$ python -q
>>> import numpy as np
>>> np.set_printoptions(precision=2, suppress=True, linewidth=200, sign=" ")
>>> rnd = lambda a: np.round(a, 2) + 0
>>> data = np.loadtxt("m.csv", delimiter=",")
>>> print(rnd(data))
[[ 0.74 -0.05  0.33 -1.64  1.08 -0.57  1.53  1.24 -0.51]
 [ 0.7  -0.08  0.41 -1.65  1.04 -0.56  1.51  1.29 -0.5 ]
 [ 0.04  0.43 -1.45  1.49 -0.29  0.36 -0.91 -1.85  0.21]
 [-1.27 -0.57  1.7   0.38 -1.32  0.37 -1.09  0.84  0.51]
 [ 1.25  0.36 -0.99 -1.1   1.45 -0.54  1.53  0.07 -0.61]
 [ 0.24 -0.31  1.11 -1.61  0.59 -0.45  1.18  1.72 -0.33]
 [-1.05 -0.16  0.34  1.46 -1.34  0.59 -1.62 -0.7   0.59]
 [ 0.45 -0.22  0.82 -1.66  0.8  -0.51  1.35  1.56 -0.41]
 [-0.41 -0.55  1.78 -1.21 -0.13 -0.21  0.49  1.89 -0.04]
 [-1.   -0.65  2.   -0.41 -0.89  0.12 -0.42  1.53  0.3 ]]
>>> # null space of dimension 7
>>> Uu, s, VT = np.linalg.svd(data)
>>> vecs = VT[:(s > 1e-8).sum()]
>>> rng = np.random.default_rng(38620)
>>> x = data[1] + -1 * data[7] + rng.integers(2) * np.eye(9)[3]
>>> rnd(x)
array([ 0.25,  0.14, -0.42,  1.01,  0.24, -0.05,  0.16, -0.27, -0.09])
>>> rnd(np.linalg.norm(x - vecs.T @ vecs @ x))
np.float64(0.83)
>>> rnd(np.linalg.norm(data, 2))
np.float64(7.66)
>>> rnd(data[9] @ data[6])
np.float64(2.27)
>>> rnd(np.linalg.norm(data, "nuc"))
np.float64(13.25)
>>> rnd(np.linalg.norm(data, axis=0))
array([ 2.6 ,  1.24,  3.93,  4.26,  3.13,  1.44,  3.91,  4.38,  1.38])
>>> rnd(np.linalg.norm(data, 1)), rnd(np.linalg.norm(data, np.inf))
(np.float64(12.7), np.float64(8.05))
>>> m1 = np.loadtxt("block17.csv", delimiter=",")
>>> m1
array([[-1.1, -0.7, -0.6,  0.6,  0.2,  0.7,  0.4, -1.1,  3. ],
       [-1.2,  0.9,  0. , -1.2,  2.7,  1. ,  0.5,  1. ,  0.1],
       [-1.2, -0.3, -1.3, -1.4,  1.3, -0.9,  0.3, -1.2, -1.9],
       [ 0. , -2.1,  0.8,  0.3,  0.2,  0.4, -1.8,  0. , -0.6],
       [ 0.2, -0.6,  1.2,  0.5,  1.4, -0.6,  1. ,  0.8,  0.9],
       [ 6. , -3.5,  6. ,  3.5, -5. ,  7. ,  0.5,  0. ,  2. ],
       [-2.4, -1.9, -0.3, -2.2, -0.1,  0.2, -1.1, -0.6, -0.4],
       [-1.3,  1. , -0.4,  0.5,  0.7, -1.1,  0.3,  0.4,  0.8],
       [ 1.4,  0.1,  0.8, -1.1,  1.4,  1.8,  0.8,  0.7, -0.9],
       [ 0.2, -0.7,  1.5,  0. ,  0.9, -2.6,  1.4, -0.7, -0.9],
       [-1.3, -0.4, -1. ,  2. ,  1.3, -0.1,  1.1, -0.5, -0.8],
       [-1.7,  0.1,  0.7, -0.7, -0.1,  1.2,  1.8, -1. , -1.8],
       [ 1.8,  0.4,  2.1, -0.5,  1.2,  0.9,  1.5, -3. , -1.3],
       [ 0.1, -0.8, -1. , -0.8,  1. , -0.6,  1.5, -1. , -0.3],
       [-1.4, -1.2,  0. ,  1.1,  0.8,  0.4,  0.8,  0.9,  0.5]])
>>> proj = m1 @ np.linalg.solve(m1.T @ m1, m1.T)
>>> np.linalg.matrix_rank(np.eye(15) - proj)
np.int64(6)
>>> np.trace(proj)
np.float64(9.0)
>>> r0 = np.array([0, 2, -3])
>>> rnd(np.cross(m1[13, :3], m1[4, :3]))
array([-1.56, -0.32,  0.1 ])
>>> print(np.polyval(r0, m1[13]))
[-2.8 -4.6 -5.  -4.6 -1.  -4.2  0.  -5.  -3.6]
>>> rnd(np.correlate(m1[13], m1[4], "full"))
array([ 0.09, -0.64, -1.44, -2.38, -0.12, -1.01,  0.67, -3.54,  1.09, -3.  ,  3.58, -1.95,  1.44, -2.37,  0.54, -0.02, -0.06])
>>> M = np.loadtxt("w.csv", delimiter=",")
>>> M
array([[ 1.24,  1.86,  0.93, -0.7 , -0.79,  1.91],
       [ 0.91,  1.87,  0.97, -1.05, -0.88,  2.12],
       [ 0.96,  2.05,  0.93, -1.  , -1.11,  2.23],
       [ 1.11,  1.93,  0.93, -0.85, -0.9 ,  1.96],
       [ 0.8 ,  1.97,  0.9 , -1.08, -1.13,  2.03],
       [ 1.01,  2.04,  0.96, -1.04, -0.88,  1.97],
       [ 0.98,  2.  ,  0.99, -0.84, -0.92,  1.86],
       [ 0.97,  2.08,  1.16, -0.89, -1.16,  1.98],
       [ 1.08,  1.84,  0.86, -1.13, -0.93,  1.99],
       [ 0.8 ,  1.9 ,  1.03, -1.09, -1.09,  2.11],
       [ 0.92,  1.91,  1.08, -0.9 , -1.05,  2.05],
       [ 2.01, -0.89, -0.08,  0.03, -1.02, -1.95],
       [ 1.95, -0.97, -0.05, -0.05, -0.98, -2.02],
       [ 1.87, -1.1 ,  0.08, -0.12, -0.95, -1.91],
       [ 2.18, -1.  ,  0.02,  0.21, -0.98, -2.02],
       [ 1.99, -0.99,  0.02, -0.11, -0.95, -2.14],
       [ 2.22, -1.12, -0.13, -0.06, -0.92, -1.91],
       [ 1.96, -0.88,  0.1 , -0.11, -0.84, -2.04],
       [ 2.05, -1.07, -0.12,  0.15, -1.02, -2.13],
       [ 1.92, -1.07,  0.  , -0.22, -0.94, -2.09],
       [ 1.8 , -1.13,  0.11, -0.05, -1.07, -1.91],
       [ 2.07, -0.99, -0.07,  0.04, -1.05, -2.18],
       [ 2.02,  0.95,  0.94,  1.95, -0.88,  2.94],
       [ 2.21,  0.94,  1.  ,  1.83, -0.99,  3.04],
       [ 1.92,  0.94,  1.06,  1.92, -1.04,  3.09],
       [ 1.98,  1.1 ,  0.99,  2.06, -0.88,  2.97],
       [ 2.04,  0.81,  0.98,  2.09, -1.02,  3.1 ],
       [ 2.13,  0.9 ,  0.97,  2.07, -0.97,  2.85],
       [ 1.83,  0.98,  1.31,  1.96, -1.08,  2.91],
       [ 2.02,  1.15,  1.26,  2.15, -0.99,  3.02],
       [ 1.99,  0.86,  1.11,  2.08, -1.01,  3.03],
       [ 1.99,  1.01,  1.  ,  1.9 , -0.86,  2.9 ],
       [ 2.02,  1.05,  0.9 ,  2.03, -0.85,  2.78]])
>>> print(round(np.log10(np.linalg.cond(M))))
2
>>> rnd(np.linalg.norm(M, 2) / np.linalg.norm(M))
np.float64(0.81)
>>> np.linalg.cond(M) > 100
np.False_
>>> np.linalg.matrix_rank(M, rtol=0.1)
np.int64(3)
>>> rnd(np.abs(np.linalg.svd(M)[2][-1]))
array([ 0.19,  0.29,  0.7 ,  0.2 ,  0.59,  0.04])
>>> cent = M[[24, 9]].astype(float)
>>> for _ in range(5):
...     labels = np.linalg.norm(M[:, None] - cent, axis=-1).argmin(axis=1)
...     cent = np.array([M[labels == j].mean(axis=0) for j in range(2)])
... 
>>> print(labels)
[ 1  1  1  1  1  1  1  1  1  1  1  1  1  1  1  1  1  1  1  1  1  1  0  0  0  0  0  0  0  0  0  0  0]
>>> np.abs(cent[1] - cent[0]).argmax()
np.int64(5)
>>> rnd(cent[1] - cent[0])
array([-0.52, -0.51, -0.56, -2.5 , -0.02, -2.97])
>>> proj = M @ np.linalg.solve(M.T @ M, M.T)
>>> print(rnd(proj @ M[:, 3]))
[-0.7  -1.05 -1.   -0.85 -1.08 -1.04 -0.84 -0.89 -1.13 -1.09 -0.9   0.03 -0.05 -0.12  0.21 -0.11 -0.06 -0.11  0.15 -0.22 -0.05  0.04  1.95  1.83  1.92  2.06  2.09  2.07  1.96  2.15  2.08  1.9   2.03]
>>> rnd(np.trace(proj))
np.float64(6.0)
>>> Y = np.array([[-3, 3, 0, 0, -2, -3],
...     [0, -2, 3, 3, 3, 0],
...     [-1, -3, 2, -2, -3, 1],
...     [0, -3, 1, 2, -3, -3],
...     [1, 0, -2, -3, -1, -1],
...     [-3, 0, -1, -2, 3, 3]])
>>> Y[-1] = Y[0]
>>> F = Y + 0.02 * np.eye(6)
>>> F
array([[-2.98,  3.  ,  0.  ,  0.  , -2.  , -3.  ],
       [ 0.  , -1.98,  3.  ,  3.  ,  3.  ,  0.  ],
       [-1.  , -3.  ,  2.02, -2.  , -3.  ,  1.  ],
       [ 0.  , -3.  ,  1.  ,  2.02, -3.  , -3.  ],
       [ 1.  ,  0.  , -2.  , -3.  , -0.98, -1.  ],
       [-3.  ,  3.  ,  0.  ,  0.  , -2.  , -2.98]])
>>> rnd(np.abs(np.linalg.svd(F)[2][-1]))
array([ 0.65,  0.43,  0.58,  0.08,  0.22,  0.07])
>>> round(np.log10(np.linalg.cond(F)))
3
>>> labels = rng.permutation(6)
>>> labels
array([ 5,  1,  3,  0,  4,  2])
>>> Y = F[labels][:, labels]
>>> print(rnd(np.linalg.det(Y)), rnd(np.linalg.det(F[labels])))
-19.54 19.54
>>> rnd(np.sort(np.abs(np.linalg.eigvals(Y))))
array([ 0.02,  2.59,  2.87,  4.31,  4.31,  7.09])
>>> Y
array([[-2.98,  3.  ,  0.  , -3.  , -2.  ,  0.  ],
       [ 0.  , -1.98,  3.  ,  0.  ,  3.  ,  3.  ],
       [-3.  , -3.  ,  2.02,  0.  , -3.  ,  1.  ],
       [-3.  ,  3.  ,  0.  , -2.98, -2.  ,  0.  ],
       [-1.  ,  0.  , -3.  ,  1.  , -0.98, -2.  ],
       [ 1.  , -3.  , -2.  , -1.  , -3.  ,  2.02]])
>>> np.diag(Y)
array([-2.98, -1.98,  2.02, -2.98, -0.98,  2.02])
>>> np.allclose(Y, F)
False
>>> print(round(np.log10(np.linalg.cond(Y))))
3
>>> rnd(np.linalg.norm(Y, 2) / np.linalg.norm(Y))
np.float64(0.65)
>>> print(np.linalg.matrix_rank(Y, rtol=0.1))
5
>>> rnd(np.abs(np.linalg.svd(Y)[2][-1]))
array([ 0.07,  0.43,  0.08,  0.65,  0.22,  0.58])
